% python3 -q
>>> import numpy as np
>>> import numpy.linalg as la
>>> np.set_printoptions(precision=1, suppress=True, linewidth=160)
>>> F = np.load("layer16.npy")
>>> print(F)
[[1 0 0]
 [4 1 0]
 [5 4 1]]
>>> # triangular, det is the product of the diagonal
>>> A2 = np.array([[0, 0, 3], [3, 2, 0], [3, 1, 0]])
>>> print(np.einsum("ik,kj->ij", F, A2))
[[ 0  0  3]
 [ 3  2 12]
 [15  9 15]]
>>> print(A2.T @ F.T)
[[ 0  3 15]
 [ 0  2  9]
 [ 3 12 15]]
>>> print(np.vstack([F, A2.T]).shape)
(6, 3)
>>> Uu, sig, Vt = la.svd(F, full_matrices=False)
>>> print(np.round(Vt @ Vt.T, 1) + 0)
[[1. 0. 0.]
 [0. 1. 0.]
 [0. 0. 1.]]
>>> print(np.abs(Uu[:, 0]).round(6).argmax())
2
>>> print(sig)
[7.6 1.6 0.1]
>>> rng = np.random.default_rng(99797)
>>> idx = rng.permutation(3)
>>> print(idx)
[1 0 2]
>>> A2 = F[idx][:, idx]
>>> print(round(float(la.det(A2)), 1), round(float(la.det(F[idx])), 1))
1.0 -1.0
>>> print(np.diag(A2))
[1 1 1]
>>> vec = np.array([5, 5, 0])
>>> rhs = F @ vec
>>> c, lr = np.zeros(3), 1 / la.norm(F, 2) ** 2
>>> for i in range(8):
...     c -= lr * F.T @ (F @ c - rhs)
...     if i % 2 == 0: print(i, round(la.norm(F @ c - rhs), 1))
... 
0 2.1
2 1.9
4 1.7
6 1.6
>>> print(c)
[5.6 3.9 0.9]
>>> q, V = la.qr(F[:, :2])[0], la.qr(F[:, 2:])[0]
>>> sig = la.svd(q.T @ V, compute_uv=False)
>>> print((sig > 0.9).sum())
1
>>> print(sig)
[1.]
>>> idx = rng.integers(0, 2, 3)
>>> feats = np.array([[2, 2, 0], [2, 0, 1], [2, 1, 1]]) * (idx[:, None] == idx)
>>> print(feats)
[[2 0 0]
 [0 0 0]
 [2 0 1]]
>>> idx = rng.permutation(3)
>>> print(idx)
[1 0 2]
>>> A2 = feats[idx][:, idx]
>>> print(np.allclose(A2, feats))
False
>>> print(np.sort(np.abs(la.eigvals(A2))))
[0. 1. 2.]
>>> print(round(float(la.det(A2)), 1), np.round(la.det(feats[idx]), 1))
0.0 0.0
